$ python -q
>>> import numpy as np
>>> from numpy import linalg as LA
>>> np.set_printoptions(suppress=True, linewidth=160)
>>> mat = np.load("out11.npy")
>>> print(mat)
[[  2.89   0.11   5.26]
 [ -1.6   -1.73   5.69]
 [ -9.88  -3.88   2.7 ]
 [ -6.6   -3.11   4.75]
 [ -7.42  -3.26   4.97]
 [  1.48  -0.37   4.83]
 [ -6.44  -3.55   3.12]
 [  4.81   1.3    2.99]
 [ -4.28  -2.39   4.76]
 [  1.9    0.4    1.81]
 [ -4.79  -2.48   5.39]
 [  3.51   1.39   1.11]
 [ -0.3   -1.11   4.06]
 [ -7.51  -2.92   3.97]
 [ -9.22  -4.27   3.93]
 [ -5.49  -2.97   6.82]
 [ -3.56  -2.13   3.82]
 [-14.03  -5.51   3.54]
 [ -5.81  -2.99   2.07]
 [  4.56   1.39   2.43]
 [ -5.13  -1.46   0.61]
 [ -1.07  -1.     4.27]]
>>> T = np.stack([mat, 3 * mat, mat[::-1]])
>>> T.shape
(3, 22, 3)
>>> LA.matrix_rank(T.reshape(3, -1))
np.int64(2)
>>> out = np.c_[mat[:, :2] @ np.array([[-3, -3], [1, -2]]), np.array([-4, 3, -6, 4, -8, 2, 2, -7, -8, -8, -4, -2, 3, -2, -8, -5, -1, 2, 3, -6, -2, 5])]
>>> out.round(2)
array([[ -8.56,  -8.89,  -4.  ],
       [  3.07,   8.26,   3.  ],
       [ 25.76,  37.4 ,  -6.  ],
       [ 16.69,  26.02,   4.  ],
       [ 19.  ,  28.78,  -8.  ],
       [ -4.81,  -3.7 ,   2.  ],
       [ 15.77,  26.42,   2.  ],
       [-13.13, -17.03,  -7.  ],
       [ 10.45,  17.62,  -8.  ],
       [ -5.3 ,  -6.5 ,  -8.  ],
       [ 11.89,  19.33,  -4.  ],
       [ -9.14, -13.31,  -2.  ],
       [ -0.21,   3.12,   3.  ],
       [ 19.61,  28.37,  -2.  ],
       [ 23.39,  36.2 ,  -8.  ],
       [ 13.5 ,  22.41,  -5.  ],
       [  8.55,  14.94,  -1.  ],
       [ 36.58,  53.11,   2.  ],
       [ 14.44,  23.41,   3.  ],
       [-12.29, -16.46,  -6.  ],
       [ 13.93,  18.31,  -2.  ],
       [  2.21,   5.21,   5.  ]])
>>> np.round(LA.norm(LA.qr(mat)[0].T @ out, axis=0) ** 2 / ((out ** 2).sum(axis=0) + 1e-12), 2)
array([1.  , 1.  , 0.24])
>>> LA.matrix_rank(np.c_[mat, out])
np.int64(4)
>>> np.round(LA.norm(out - mat @ LA.lstsq(mat, out)[0], axis=0), 2) + 0
array([ 0.  ,  0.  , 19.99])
>>> np.round(LA.lstsq(mat, out[:, 0])[0], 2) + 0
array([-3.,  1.,  0.])
>>> x = np.array([0, 2, 1])
>>> rhs = mat @ x
>>> b, lr = np.zeros(3), 1 / LA.norm(mat, 2) ** 2
>>> for i in range(3):
...     b -= lr * mat.T @ (mat @ b - rhs)
...     if i % 1 == 0: print(i, round(LA.norm(mat @ b - rhs), 2))
... 
0 10.96
1 9.02
2 7.47
>>> round(LA.cond(mat), 2)
np.float64(26.56)
>>> J = np.array([[2, -1, -3], [3, 0, -2]])
>>> def softmax(z):
...     e = np.exp(z - z.max(axis=-1, keepdims=True))
...     return e / e.sum(axis=-1, keepdims=True)
... 
>>> np.round(softmax(10 * J[1]), 2) + 0
array([1., 0., 0.])
>>> scores = J @ J.T / np.sqrt(3)
>>> np.round(softmax(scores), 2)
array([[0.76, 0.24],
       [0.36, 0.64]])
>>> np.round(softmax(scores)[1] @ J, 2)
array([ 2.64, -0.36, -2.36])
>>> f = np.array([-2, 1, 1]) + 0.5
>>> W0 = np.eye(3) - 2 * np.outer(f, f) / (f @ f)
>>> W0.round(2)
array([[ 0.33,  0.67,  0.67],
       [ 0.67,  0.33, -0.67],
       [ 0.67, -0.67,  0.33]])
>>> # symmetric
>>> out = LA.inv(W0)
>>> np.round(W0 @ out, 2) + 0
array([[1., 0., 0.],
       [0., 1., 0.],
       [0., 0., 1.]])
>>> np.round(LA.inv(out), 2)
array([[ 0.33,  0.67,  0.67],
       [ 0.67,  0.33, -0.67],
       [ 0.67, -0.67,  0.33]])
>>> np.allclose(out, W0.T)
True
>>> round(LA.cond(W0), 2)
np.float64(1.0)
>>> np.round(LA.norm(W0, axis=0), 2)
array([1., 1., 1.])
>>> print(np.round(W0.T @ W0, 2) + 0)
[[1. 0. 0.]
 [0. 1. 0.]
 [0. 0. 1.]]
>>> vals, evecs = LA.eigh(W0)
>>> x = np.array([0, -3, -3])
>>> print(np.round(evecs * np.maximum(vals, 0) @ evecs.T, 2))
[[ 0.67  0.33  0.33]
 [ 0.33  0.67 -0.33]
 [ 0.33 -0.33  0.67]]
>>> np.round(LA.eigvalsh(W0[1:, 1:]), 2)
array([-0.33,  1.  ])
>>> vals, evecs = LA.eig(W0)
>>> np.round(np.sort(LA.eigvals(LA.inv(W0))), 2)
array([-1.,  1.,  1.])
>>> np.round(np.sort(LA.eigvals(W0 @ W0)), 2)
array([1., 1., 1.])
>>> M = np.array([[-4, 5, -7], [0, 0, 0], [-2, 20, -7]])
>>> # rows and columns are dependent
>>> print(np.round(LA.det(M.T), 2))
0.0
>>> print(round(LA.eigvals(M).sum().real, 2))
-11.0
>>> np.einsum("ii->", M)
np.int64(-11)
>>> round(float(LA.det(M[::-1])), 2)
0.0
>>> print(round(float(LA.det(2 * M)), 2), np.round(LA.det(M), 2))
0.0 0.0
>>> left, sv, vt = LA.svd(M)
>>> evecs = vt[:(sv > 1e-8).sum()]
>>> rng = np.random.default_rng(559)
>>> x = M[0] + 2 * M[1] + rng.integers(2) * np.eye(3)[0]
>>> x
array([-4.,  5., -7.])
>>> np.round(np.diag(evecs.T @ evecs), 2)
array([0.32, 0.99, 0.7 ])
>>> print(np.round(evecs.T @ evecs, 2))
[[ 0.32  0.09  0.46]
 [ 0.09  0.99 -0.06]
 [ 0.46 -0.06  0.7 ]]
>>> LA.matrix_rank(np.vstack([M, x]))
np.int64(2)
>>> print(np.allclose(evecs.T @ evecs @ x, x))
True
>>> round(LA.norm(x - evecs.T @ evecs @ x), 2)
np.float64(0.0)
>>> np.round(np.trace(LA.pinv(M) @ M), 2)
np.float64(2.0)
>>> np.unique(M.round(6), axis=0).shape
(3, 3)
>>> X = np.array([[-4.0, 4.0, 0.0, 0.0],
...     [4.0, 3.0, 4.0, 0.0],
...     [0.0, 4.0, -6.0, 4.0],
...     [0.0, 0.0, 4.0, 0.0]])
>>> np.round(np.sort(np.abs(LA.eigvals(X))), 2)
array([1.45, 5.28, 6.22, 9.4 ])
>>> np.allclose(X @ X.T, X.T @ X)
True
>>> arr = np.loadtxt("run4.csv", delimiter=",")
>>> print(arr)
[[ 1.  1. -1. -1.  1.  1. -1. -1.]
 [ 1. -1. -1.  1.  1. -1. -1.  1.]
 [ 1. -1.  1. -1.  1. -1.  1. -1.]]
>>> # columns 0 and 4 are equal
>>> cov = arr.T @ arr
>>> (arr @ arr.T).shape
(3, 3)
>>> np.diag(cov)
array([3., 3., 3., 3., 3., 3., 3., 3.])
>>> np.allclose(cov, cov.T)
True
>>> np.trace(cov), (arr ** 2).sum()
(np.float64(24.0), np.float64(24.0))
>>> vals, evecs = LA.eigh(W0)
>>> np.round(LA.eigvalsh(W0 @ W0), 2)
array([1., 1., 1.])
>>> vals.round(2)
array([-1.,  1.,  1.])
>>> np.round(evecs.T @ evecs, 2) + 0
array([[1., 0., 0.],
       [0., 1., 0.],
       [0., 0., 1.]])
>>> np.round(LA.eigvalsh(W0 + -1 * np.eye(3)), 2) + 0
array([-2.,  0.,  0.])
>>> left, sv, vt = LA.svd(arr, full_matrices=False)
>>> np.round(np.cumsum(sv ** 2) / np.sum(sv ** 2), 2)
array([0.33, 0.67, 1.  ])
>>> np.round(sv / sv[0], 2)
array([1., 1., 1.])
